$ python3 -q
>>> import numpy as np
>>> np.set_printoptions(suppress=True, linewidth=140)
>>> E = np.tanh(np.array([[0.8],
...     [0.9],
...     [-0.7],
...     [-1.0],
...     [1.1],
...     [1.6],
...     [-0.5],
...     [-0.4],
...     [-2.3],
...     [0.0]]) @ np.array([[0.8, 2.3, 1.9]]))
>>> E.round(2)
array([[ 0.56,  0.95,  0.91],
       [ 0.62,  0.97,  0.94],
       [-0.51, -0.92, -0.87],
       [-0.66, -0.98, -0.96],
       [ 0.71,  0.99,  0.97],
       [ 0.86,  1.  ,  1.  ],
       [-0.38, -0.82, -0.74],
       [-0.31, -0.73, -0.64],
       [-0.95, -1.  , -1.  ],
       [ 0.  ,  0.  ,  0.  ]])
>>> Xc = E - E.mean(axis=0)
>>> Uu, sv, Vt = np.linalg.svd(Xc, full_matrices=False)
>>> np.round(sv ** 2 / (sv ** 2).sum(), 2) + 0
array([0.99, 0.01, 0.  ])
>>> np.searchsorted(np.cumsum(sv ** 2) / (sv ** 2).sum(), 0.9) + 1
np.int64(1)
>>> np.round(Vt[0] * np.sign(Vt[0, np.abs(Vt[0]).argmax()]), 2)
array([0.44, 0.64, 0.62])
>>> sv.round(2)
array([4.32, 0.37, 0.02])
>>> np.round((sv ** 2).sum() ** 2 / (sv ** 4).sum(), 2)
np.float64(1.01)
>>> out = np.c_[E[:, :2] @ np.array([[-5, -4], [2, -3]]), np.array([1, 0, 2, 3, 3, 3, 2, 2, 3, 3])]
>>> out.round(2)
array([[-0.92, -5.11,  1.  ],
       [-1.15, -5.37,  0.  ],
       [ 0.69,  4.8 ,  2.  ],
       [ 1.36,  5.6 ,  3.  ],
       [-1.56, -5.79,  3.  ],
       [-2.28, -6.42,  3.  ],
       [ 0.26,  3.97,  2.  ],
       [ 0.1 ,  3.42,  2.  ],
       [ 2.75,  6.8 ,  3.  ],
       [ 0.  ,  0.  ,  3.  ]])
>>> np.linalg.matrix_rank(out)
np.int64(3)
>>> np.round(np.linalg.norm(out - E @ np.linalg.lstsq(E, out)[0], axis=0), 2) + 0
array([0.  , 0.  , 6.66])
>>> np.linalg.matrix_rank(np.c_[E, out])
np.int64(4)
>>> basis = 10 * np.array([[0.1, -0.4, -0.6], [0.9, 0.5, 1.2], [-1.0, 0.9, -1.5]])
>>> rng = np.random.default_rng(39743)
>>> labels = rng.integers(0, 3, 25)
>>> W0 = basis[labels] + rng.normal(size=(25, 3))
>>> W0.round(2)
array([[  7.5 ,   4.3 ,  12.12],
       [  3.5 ,  -4.34,  -5.34],
       [ -9.85,  10.02, -15.95],
       [  2.  ,  -2.94,  -3.53],
       [  9.7 ,   3.25,  11.88],
       [  8.9 ,   5.55,  12.5 ],
       [  0.88,  -5.85,  -5.15],
       [  1.76,  -4.16,  -6.37],
       [ 10.45,   4.39,  12.13],
       [  0.53,  -3.7 ,  -5.99],
       [  1.07,  -4.02,  -6.37],
       [  9.72,   6.28,  12.73],
       [  8.7 ,   4.38,  12.3 ],
       [  0.88,  -1.76,  -4.73],
       [-10.65,  11.1 , -15.33],
       [-10.77,   8.68, -14.66],
       [ -0.74,  -4.24,  -5.82],
       [-11.  ,   8.37, -16.17],
       [-12.36,   8.26, -14.74],
       [  6.86,   4.97,  11.84],
       [-10.  ,   9.42, -15.71],
       [ -9.23,   7.83, -15.61],
       [ 10.02,   5.2 ,  10.94],
       [  0.01,  -5.52,  -6.96],
       [ -0.04,  -3.79,  -5.04]])
>>> vec = np.array([-1, -3, -1])
>>> rhs = W0 @ vec
>>> print(np.round(np.linalg.lstsq(W0, rhs)[0], 2))
[-1. -3. -1.]
>>> np.round(np.linalg.solve(W0.T @ W0, W0.T @ rhs), 2)
array([-1., -3., -1.])
>>> print(np.round(np.linalg.pinv(W0) @ W0, 2) + 0)
[[1. 0. 0.]
 [0. 1. 0.]
 [0. 0. 1.]]
>>> rhs = rhs + 0.02 * rng.normal(size=25)
>>> rhs.round(2)
array([-32.51,  14.87,  -4.25,  10.33, -31.36, -38.06,  21.84,  17.1 , -35.77,  16.62,  17.35, -41.25, -34.13,   9.15,  -7.29,  -0.56,
        19.26,   2.07,   2.34, -33.62,  -2.57,   1.33, -36.6 ,  23.52,  16.45])
>>> c, *_ = np.linalg.lstsq(W0, rhs)
>>> c.round()
array([-1., -3., -1.])
>>> np.round(W0.T @ (rhs - W0 @ c), 2) + 0
array([0., 0., 0.])
>>> c.round(2)
array([-1., -3., -1.])
>>> round(np.linalg.norm(rhs - W0 @ c), 2)
np.float64(0.11)
>>> ang = np.radians(60)
>>> R = np.eye(3)
>>> R[2, 2] = R[0, 0] = np.cos(ang)
>>> R[2, 0], R[0, 2] = -np.sin(ang), np.sin(ang)
>>> R.round(2)
array([[ 0.5 ,  0.  ,  0.87],
       [ 0.  ,  1.  ,  0.  ],
       [-0.87,  0.  ,  0.5 ]])
>>> out = W0 @ R.T
>>> np.round(np.linalg.svd(W0, compute_uv=False), 2), np.round(np.linalg.svd(out, compute_uv=False), 2)
(array([67.04, 30.38, 12.36]), array([67.04, 30.38, 12.36]))
>>> round(float(np.linalg.det(R)), 2), np.trace(R)
(1.0, np.float64(2.0))
>>> w1 = np.array([[2, 2, 0, 0], [1, 0, 3, 0], [2, 1, 1, 3]])
>>> c = np.array([-1, 0, 0, 2])
>>> H = np.maximum(R @ w1 + c, 0)
>>> np.linalg.matrix_rank(H)
np.int64(3)
>>> basis = np.array([[0, 2, 2], [2, -1, 2], [1, -1, 0], [-2, 2, 1]])
>>> w1 @ basis
array([[ 4,  2,  8],
       [ 3, -1,  2],
       [-3,  8,  9]])
>>> (H @ basis).round(6).argmax(axis=1)
array([2, 2, 1])
>>> mat = np.loadtxt("sample18.csv", delimiter=",")
>>> mat
array([[ 5.18,  3.91, -0.54],
       [ 4.96,  1.81, -0.56],
       [ 4.39,  4.01,  0.14]])
>>> labels = rng.permutation(3)
>>> out = mat[:, labels] * rng.choice([-1, 1], 3)
>>> out
array([[ 3.91,  0.54, -5.18],
       [ 1.81,  0.56, -4.96],
       [ 4.01, -0.14, -4.39]])
>>> Uu, _, Vt = np.linalg.svd(mat.T @ out)
>>> labels
array([1, 2, 0])
>>> print(np.round(np.linalg.lstsq(mat, out)[0], 2) + 0)
[[ 0.  0. -1.]
 [ 1.  0.  0.]
 [ 0. -1.  0.]]
>>> np.round(np.diff(out, axis=0), 2)
array([[-2.1 ,  0.02,  0.22],
       [ 2.2 , -0.7 ,  0.57]])
>>> np.round(out.sum(axis=1), 2)
array([-0.73, -2.59, -0.52])
>>> np.zeros(3, 3)
Traceback (most recent call last):
  File "<python-input-58>", line 1, in <module>
    np.zeros(3, 3)
    ~~~~~~~~^^^^^^
TypeError: Cannot interpret '3' as a data type
>>> np.unravel_index(np.abs(out).argmax(), out.shape)
(np.int64(0), np.int64(2))
>>> print(np.round(out.sum(axis=0), 2))
[  9.73   0.96 -14.53]
